$ ipython --no-banner

In [1]: import numpy as np

In [2]: import numpy.linalg as la

In [3]: np.set_printoptions(precision=3, suppress=True, linewidth=200)

In [4]: F = np.load("run6.npy")

In [5]: F
Out[5]: 
array([[ 1.283,  0.106,  1.001, -0.008, -0.06 , -0.837,  0.024,  0.093, -0.747,  0.263],
       [ 0.151,  1.167, -0.169,  0.518,  1.086, -0.545,  0.211,  0.117,  0.473, -0.748],
       [-0.453, -0.066,  0.115, -0.717,  0.6  , -0.13 ,  1.087, -1.134, -0.646, -0.033],
       [-0.604, -1.152,  0.551,  0.8  ,  0.013, -0.823, -0.027, -0.128,  0.148, -0.806],
       [-0.604, -0.089, -0.853, -0.02 ,  0.311, -1.076, -0.07 ,  0.724, -0.624,  0.853],
       [-0.453,  0.67 , -0.005,  0.872, -0.7  ,  0.431,  0.263,  0.156, -1.263, -0.472],
       [ 0.226,  0.36 , -0.586,  0.231, -1.228, -0.808,  0.564, -0.707,  0.646,  0.163],
       [-0.151, -0.022,  0.541,  1.093,  0.361,  0.415,  0.69 , -0.04 ,  0.411,  1.241],
       [ 1.057, -0.826, -1.114,  0.554,  0.375,  0.37 ,  0.441, -0.063, -0.33 , -0.259],
       [ 0.   , -0.164,  0.222, -0.511, -0.303,  0.054,  1.308,  1.273,  0.314, -0.371]])

In [6]: np.round(F.T @ F, 3) + 0
Out[6]: 
array([[4., 0., 0., 0., 0., 0., 0., 0., 0., 0.],
       [0., 4., 0., 0., 0., 0., 0., 0., 0., 0.],
       [0., 0., 4., 0., 0., 0., 0., 0., 0., 0.],
       [0., 0., 0., 4., 0., 0., 0., 0., 0., 0.],
       [0., 0., 0., 0., 4., 0., 0., 0., 0., 0.],
       [0., 0., 0., 0., 0., 4., 0., 0., 0., 0.],
       [0., 0., 0., 0., 0., 0., 4., 0., 0., 0.],
       [0., 0., 0., 0., 0., 0., 0., 4., 0., 0.],
       [0., 0., 0., 0., 0., 0., 0., 0., 4., 0.],
       [0., 0., 0., 0., 0., 0., 0., 0., 0., 4.]])

In [7]: la.norm(F, axis=0)
Out[7]: array([2., 2., 2., 2., 2., 2., 2., 2., 2., 2.])

In [8]: la.svd(F, compute_uv=False)
Out[8]: array([2., 2., 2., 2., 2., 2., 2., 2., 2., 2.])

In [9]: Y = F / np.sqrt((F ** 2).mean(axis=1, keepdims=True))

In [10]: la.matrix_rank(F - F.mean(axis=1, keepdims=True))
Out[10]: np.int64(9)

In [11]: la.norm(Y, axis=1)
Out[11]: array([3.162, 3.162, 3.162, 3.162, 3.162, 3.162, 3.162, 3.162, 3.162, 3.162])

In [12]: M = np.loadtxt("x.csv", delimiter=",")

In [13]: M
Out[13]: 
array([[0.2  , 0.   , 0.   , 0.2  , 0.2  , 0.2  , 0.2  , 0.   , 0.   , 0.   ],
       [0.   , 0.2  , 0.2  , 0.   , 0.2  , 0.   , 0.2  , 0.   , 0.2  , 0.   ],
       [0.   , 0.   , 0.333, 0.333, 0.333, 0.   , 0.   , 0.   , 0.   , 0.   ],
       [0.167, 0.167, 0.   , 0.333, 0.   , 0.   , 0.167, 0.167, 0.   , 0.   ],
       [0.   , 0.   , 0.   , 0.333, 0.333, 0.333, 0.   , 0.   , 0.   , 0.   ],
       [0.167, 0.167, 0.   , 0.   , 0.167, 0.333, 0.   , 0.   , 0.167, 0.   ],
       [0.   , 0.   , 0.   , 0.   , 0.   , 0.   , 0.5  , 0.   , 0.   , 0.5  ],
       [0.   , 0.   , 0.167, 0.167, 0.167, 0.167, 0.167, 0.167, 0.   , 0.   ],
       [0.2  , 0.2  , 0.   , 0.   , 0.2  , 0.   , 0.   , 0.   , 0.4  , 0.   ],
       [0.167, 0.   , 0.   , 0.   , 0.   , 0.167, 0.   , 0.167, 0.167, 0.333]])

In [14]: # row-stochastic, so 1 is an eigenvalue

In [15]: np.round(la.det(M), 3)
Out[15]: np.float64(0.0)

In [16]: np.allclose(M, M.T)
Out[16]: False

In [17]: (M + M.T) / 2
Out[17]: 
array([[0.2  , 0.   , 0.   , 0.183, 0.1  , 0.183, 0.1  , 0.   , 0.1  , 0.083],
       [0.   , 0.2  , 0.1  , 0.083, 0.1  , 0.083, 0.1  , 0.   , 0.2  , 0.   ],
       [0.   , 0.1  , 0.333, 0.167, 0.167, 0.   , 0.   , 0.083, 0.   , 0.   ],
       [0.183, 0.083, 0.167, 0.333, 0.167, 0.   , 0.083, 0.167, 0.   , 0.   ],
       [0.1  , 0.1  , 0.167, 0.167, 0.333, 0.25 , 0.   , 0.083, 0.1  , 0.   ],
       [0.183, 0.083, 0.   , 0.   , 0.25 , 0.333, 0.   , 0.083, 0.083, 0.083],
       [0.1  , 0.1  , 0.   , 0.083, 0.   , 0.   , 0.5  , 0.083, 0.   , 0.25 ],
       [0.   , 0.   , 0.083, 0.167, 0.083, 0.083, 0.083, 0.167, 0.   , 0.083],
       [0.1  , 0.2  , 0.   , 0.   , 0.1  , 0.083, 0.   , 0.   , 0.4  , 0.083],
       [0.083, 0.   , 0.   , 0.   , 0.   , 0.083, 0.25 , 0.083, 0.083, 0.333]])

In [18]: np.round(np.sort(np.abs(la.eigvals(M))), 3) + 0
Out[18]: array([0.   , 0.112, 0.285, 0.309, 0.309, 0.315, 0.315, 0.497, 0.497, 1.   ])

In [19]: Uu, sig = la.svd(M)
Traceback (most recent call last):
  Cell In[19], line 1
    Uu, sig = la.svd(M)
ValueError: too many values to unpack (expected 2)


In [20]: Uu, sig, VT = la.svd(M, full_matrices=False)

In [21]: Uu.shape, sig.shape, VT.shape
Out[21]: ((10, 10), (10,), (10, 10))

In [22]: np.round(sig / sig[0], 3) + 0
Out[22]: array([1.   , 0.708, 0.581, 0.463, 0.365, 0.306, 0.226, 0.151, 0.116, 0.   ])

In [23]: np.abs(Uu[:, 0]).round(6).argmax()
Out[23]: np.int64(4)

In [24]: np.round(Uu.T @ M @ VT.T, 3) + 0
Out[24]: 
array([[1.064, 0.   , 0.   , 0.   , 0.   , 0.   , 0.   , 0.   , 0.   , 0.   ],
       [0.   , 0.754, 0.   , 0.   , 0.   , 0.   , 0.   , 0.   , 0.   , 0.   ],
       [0.   , 0.   , 0.618, 0.   , 0.   , 0.   , 0.   , 0.   , 0.   , 0.   ],
       [0.   , 0.   , 0.   , 0.493, 0.   , 0.   , 0.   , 0.   , 0.   , 0.   ],
       [0.   , 0.   , 0.   , 0.   , 0.388, 0.   , 0.   , 0.   , 0.   , 0.   ],
       [0.   , 0.   , 0.   , 0.   , 0.   , 0.325, 0.   , 0.   , 0.   , 0.   ],
       [0.   , 0.   , 0.   , 0.   , 0.   , 0.   , 0.24 , 0.   , 0.   , 0.   ],
       [0.   , 0.   , 0.   , 0.   , 0.   , 0.   , 0.   , 0.161, 0.   , 0.   ],
       [0.   , 0.   , 0.   , 0.   , 0.   , 0.   , 0.   , 0.   , 0.123, 0.   ],
       [0.   , 0.   , 0.   , 0.   , 0.   , 0.   , 0.   , 0.   , 0.   , 0.   ]])

In [25]: np.cumsum(sig ** 2) / np.sum(sig ** 2)
Out[25]: array([0.422, 0.634, 0.777, 0.867, 0.924, 0.963, 0.985, 0.994, 1.   , 1.   ])

In [26]: np.round(Uu.T @ Uu, 3) + 0
Out[26]: 
array([[1., 0., 0., 0., 0., 0., 0., 0., 0., 0.],
       [0., 1., 0., 0., 0., 0., 0., 0., 0., 0.],
       [0., 0., 1., 0., 0., 0., 0., 0., 0., 0.],
       [0., 0., 0., 1., 0., 0., 0., 0., 0., 0.],
       [0., 0., 0., 0., 1., 0., 0., 0., 0., 0.],
       [0., 0., 0., 0., 0., 1., 0., 0., 0., 0.],
       [0., 0., 0., 0., 0., 0., 1., 0., 0., 0.],
       [0., 0., 0., 0., 0., 0., 0., 1., 0., 0.],
       [0., 0., 0., 0., 0., 0., 0., 0., 1., 0.],
       [0., 0., 0., 0., 0., 0., 0., 0., 0., 1.]])

In [27]: round(float(np.sqrt((sig ** 2).sum())), 3), np.round(la.norm(M), 3)
Out[27]: (1.637, np.float64(1.637))
